% ipython --no-banner

In [1]: import numpy as np

In [2]: from numpy import linalg as LA

In [3]: np.set_printoptions(precision=3, suppress=True, linewidth=160, legacy="1.25")

In [4]: def rnd(a):
   ...:     return np.round(a, 3) + 0
   ...: 

In [5]: other = np.array([[0.1, 0.6, -0.2],
   ...:     [-0.2, -0.3, -0.4],
   ...:     [-1.0, 0.9, -0.6],
   ...:     [1.4, 0.3, -1.4]])

In [6]: W2 = np.array([[-1.2, -0.6, -1.1, 0.2], [1.3, 0.9, 1.7, 0.0], [0.5, 1.5, 1.7, 0.6]])

In [7]: feats = other @ W2

In [8]: rnd(feats)
Out[8]: 
array([[ 0.56,  0.18,  0.57, -0.1 ],
       [-0.35, -0.75, -0.97, -0.28],
       [ 2.07,  0.51,  1.61, -0.56],
       [-1.99, -2.67, -3.41, -0.56]])

In [9]: other = feats / np.sqrt((feats ** 2).mean(axis=1, keepdims=True))

In [10]: LA.matrix_rank(other) == LA.matrix_rank(feats)
Out[10]: True

In [11]: print(rnd(LA.norm(other, axis=1)))
[2. 2. 2. 2.]

In [12]: LA.matrix_rank(feats - feats.mean(axis=1, keepdims=True))
Out[12]: 3

In [13]: rng = np.random.default_rng(823426)

In [14]: labels = rng.permutation(4)

In [15]: labels
Out[15]: array([1, 0, 3, 2])

In [16]: other = feats[labels][:, labels]

In [17]: rnd(np.diag(other))
Out[17]: array([-0.75,  0.56, -0.56,  1.61])

In [18]: np.allclose(other, feats)
Out[18]: False

In [19]: rnd(LA.det(other)), rnd(LA.det(feats[labels]))
Out[19]: (0.0, 0.0)

In [20]: rnd(np.sort(np.abs(LA.eigvals(other))))
Out[20]: array([0.   , 0.033, 1.867, 2.693])

In [21]: rnd(other)
Out[21]: 
array([[-0.75, -0.35, -0.28, -0.97],
       [ 0.18,  0.56, -0.1 ,  0.57],
       [-2.67, -1.99, -0.56, -3.41],
       [ 0.51,  2.07, -0.56,  1.61]])

In [22]: F = np.load("sample14.npy")

In [23]: print(F)
[[2 0 3 2]
 [2 2 0 3]
 [3 2 2 0]
 [0 3 2 2]]

In [24]: f = np.array([2, 0, 2])

In [25]: np.polyval(f, F[1])
Out[25]: array([10, 10,  2, 20])

In [26]: np.cross(F[1, :3], F[2, :3])
Out[26]: array([ 4, -4, -2])

In [27]: np.array([np.convolve(row, f, "same") for row in F])
Out[27]: 
array([[ 0, 10,  4,  6],
       [ 4,  4, 10,  0],
       [ 4, 10,  4,  4],
       [ 6,  4, 10,  4]])

In [28]: np.correlate(F[1], F[2], "full")
Out[28]: array([ 0,  4,  8, 10, 12,  6,  9])

In [29]: f, r1 = F[1], F[2]

In [30]: f @ f
Out[30]: 17

In [31]: p = (f @ r1) / (f @ f) * f

In [32]: rnd(p)
Out[32]: array([1.176, 1.176, 0.   , 1.765])

In [33]: print(rnd(r1 - p))
[ 1.824  0.824  2.    -1.765]

In [34]: LA.matrix_rank(np.outer(f, r1))
Out[34]: 1

In [35]: np.outer(f, r1)
Out[35]: 
array([[6, 4, 4, 0],
       [6, 4, 4, 0],
       [0, 0, 0, 0],
       [9, 6, 6, 0]])

In [36]: rnd(LA.norm(f + r1) ** 2 + LA.norm(f - r1) ** 2)
Out[36]: 68.0

In [37]: x0 = np.array([5, -1, 0, 0])

In [38]: F @ np.eye(4)[0]
Out[38]: array([2., 2., 3., 0.])

In [39]: (F * x0).sum(axis=1)
Out[39]: array([10,  8, 13, -3])

In [40]: print(F @ x0)
[10  8 13 -3]

In [41]: print(LA.norm(F @ x0) <= LA.norm(F, 2) * LA.norm(x0) + 1e-9)
True

In [42]: print((F @ x0).argmax())
2

In [43]: hat = np.triu(np.array([[-3, 1, -3, -8], [-5, -6, -8, 4], [-1, 7, 4, -8], [-6, 4, 5, 5]]), 1) + np.eye(4)

In [44]: other = hat @ F @ LA.inv(hat)

In [45]: rnd(np.poly(other))
Out[45]: array([  1.,  -8.,   6.,  -8., 105.])

In [46]: np.trace(other), np.trace(F)
Out[46]: (8.0, 8)

In [47]: print(LA.matrix_rank(other))
4

In [48]: LA.matrix_power(F, 2)
Out[48]: 
array([[13, 12, 16,  8],
       [ 8, 13, 12, 16],
       [16,  8, 13, 12],
       [12, 16,  8, 13]])

In [49]: np.trace(F)
Out[49]: 8

In [50]: print(F @ F)
[[13 12 16  8]
 [ 8 13 12 16]
 [16  8 13 12]
 [12 16  8 13]]

In [51]: E = np.loadtxt("dump.csv", delimiter=",")

In [52]: print(E)
[[1.    0.2   0.04  0.008]
 [0.2   1.    0.2   0.04 ]
 [0.04  0.2   1.    0.2  ]
 [0.008 0.04  0.2   1.   ]]

In [53]: labels = rng.permutation(4)

In [54]: other = E[:, labels] * rng.choice([-1, 1], 4)

In [55]: print(other)
[[0.008 1.    0.2   0.04 ]
 [0.04  0.2   1.    0.2  ]
 [0.2   0.04  0.2   1.   ]
 [1.    0.008 0.04  0.2  ]]

In [56]: U, _, Vh = LA.svd(E.T @ other)

In [57]: labels
Out[57]: array([3, 0, 1, 2])

In [58]: rnd(U @ Vh)
Out[58]: 
array([[0., 1., 0., 0.],
       [0., 0., 1., 0.],
       [0., 0., 0., 1.],
       [1., 0., 0., 0.]])

In [59]: def softmax(z):
    ...:     e = np.exp(z - z.max(axis=-1, keepdims=True))
    ...:     return e / e.sum(axis=-1, keepdims=True)
    ...: 

In [60]: rnd(softmax(E[2] + 4))
Out[60]: array([0.168, 0.197, 0.438, 0.197])

In [61]: scores = E @ E.T / np.sqrt(4)

In [62]: print(softmax(scores).round(6).argmax(axis=1))
[0 1 2 3]

In [63]: rnd(softmax(scores + np.triu(np.full(scores.shape, -np.inf), 1)))
Out[63]: 
array([[1.   , 0.   , 0.   , 0.   ],
       [0.417, 0.583, 0.   , 0.   ],
       [0.265, 0.307, 0.428, 0.   ],
       [0.204, 0.213, 0.246, 0.337]])

In [64]: low = LA.cholesky(E)

In [65]: E / np.sqrt(np.outer(np.diag(E), np.diag(E)))
Out[65]: 
array([[1.   , 0.2  , 0.04 , 0.008],
       [0.2  , 1.   , 0.2  , 0.04 ],
       [0.04 , 0.2  , 1.   , 0.2  ],
       [0.008, 0.04 , 0.2  , 1.   ]])

In [66]: rnd(low)
Out[66]: 
array([[1.   , 0.   , 0.   , 0.   ],
       [0.2  , 0.98 , 0.   , 0.   ],
       [0.04 , 0.196, 0.98 , 0.   ],
       [0.008, 0.039, 0.196, 0.98 ]])

In [67]: rnd(low @ low.T)
Out[67]: 
array([[1.   , 0.2  , 0.04 , 0.008],
       [0.2  , 1.   , 0.2  , 0.04 ],
       [0.04 , 0.2  , 1.   , 0.2  ],
       [0.008, 0.04 , 0.2  , 1.   ]])

In [68]: np.diag(low) ** 2
Out[68]: array([1.  , 0.96, 0.96, 0.96])

In [69]: np.allclose(E @ E.T, E.T @ E)
Out[69]: True

In [70]: (E + E.T) / 2
Out[70]: 
array([[1.   , 0.2  , 0.04 , 0.008],
       [0.2  , 1.   , 0.2  , 0.04 ],
       [0.04 , 0.2  , 1.   , 0.2  ],
       [0.008, 0.04 , 0.2  , 1.   ]])

In [71]: rnd(np.sort(np.abs(LA.eigvals(E))))
Out[71]: array([0.709, 0.846, 1.083, 1.362])

In [72]: (E - E.T) / 2
Out[72]: 
array([[0., 0., 0., 0.],
       [0., 0., 0., 0.],
       [0., 0., 0., 0.],
       [0., 0., 0., 0.]])

In [73]: LA.determinant(E)
---------------------------------------------------------------------------
AttributeError                            Traceback (most recent call last)
Cell In[73], line 1
----> 1 LA.determinant(E)

AttributeError: module 'numpy.linalg' has no attribute 'determinant'

In [74]: data = np.load("test8.npy")

In [75]: print(data)
[[  5.692 -17.703 -19.166]
 [  0.858  -8.086   2.99 ]
 [-13.233  -0.976  -7.962]
 [  5.262  10.801 -11.472]
 [-15.559   7.011  11.52 ]
 [ 15.081  -6.612 -18.194]
 [  4.049  18.574  11.091]
 [-14.993 -11.513  -7.144]
 [-10.541 -31.987 -17.894]
 [ -2.447  -5.4     0.686]
 [-17.394 -21.568 -10.556]
 [ -4.498  10.095  -3.561]
 [-21.08   14.55    9.046]
 [  8.858  12.065  16.503]
 [ -7.885   6.032  11.67 ]]

In [76]: hat = data @ LA.solve(data.T @ data, data.T)

In [77]: rnd(np.trace(hat))
Out[77]: 3.0

In [78]: rnd(LA.eigvalsh(hat))
Out[78]: array([0., 0., 0., 0., 0., 0., 0., 0., 0., 0., 0., 0., 1., 1., 1.])

In [79]: other = np.c_[data[:, :1] @ np.array([[4]]), np.array([4, 4, 8, 1, 0, 1, 5, 1, 6, 0, 6, 3, 7, 0, 9])]

In [80]: print(other)
[[ 22.768   4.   ]
 [  3.432   4.   ]
 [-52.932   8.   ]
 [ 21.048   1.   ]
 [-62.236   0.   ]
 [ 60.324   1.   ]
 [ 16.196   5.   ]
 [-59.972   1.   ]
 [-42.164   6.   ]
 [ -9.788   0.   ]
 [-69.576   6.   ]
 [-17.992   3.   ]
 [-84.32    7.   ]
 [ 35.432   0.   ]
 [-31.54    9.   ]]

In [81]: print(rnd(LA.lstsq(data, other[:, 0])[0]))
[4. 0. 0.]

In [82]: rnd(LA.norm(LA.qr(data)[0].T @ other, axis=0) ** 2 / ((other ** 2).sum(axis=0) + 1e-12))
Out[82]: array([1.   , 0.354])

In [83]: LA.matrix_rank(other)
Out[83]: 2
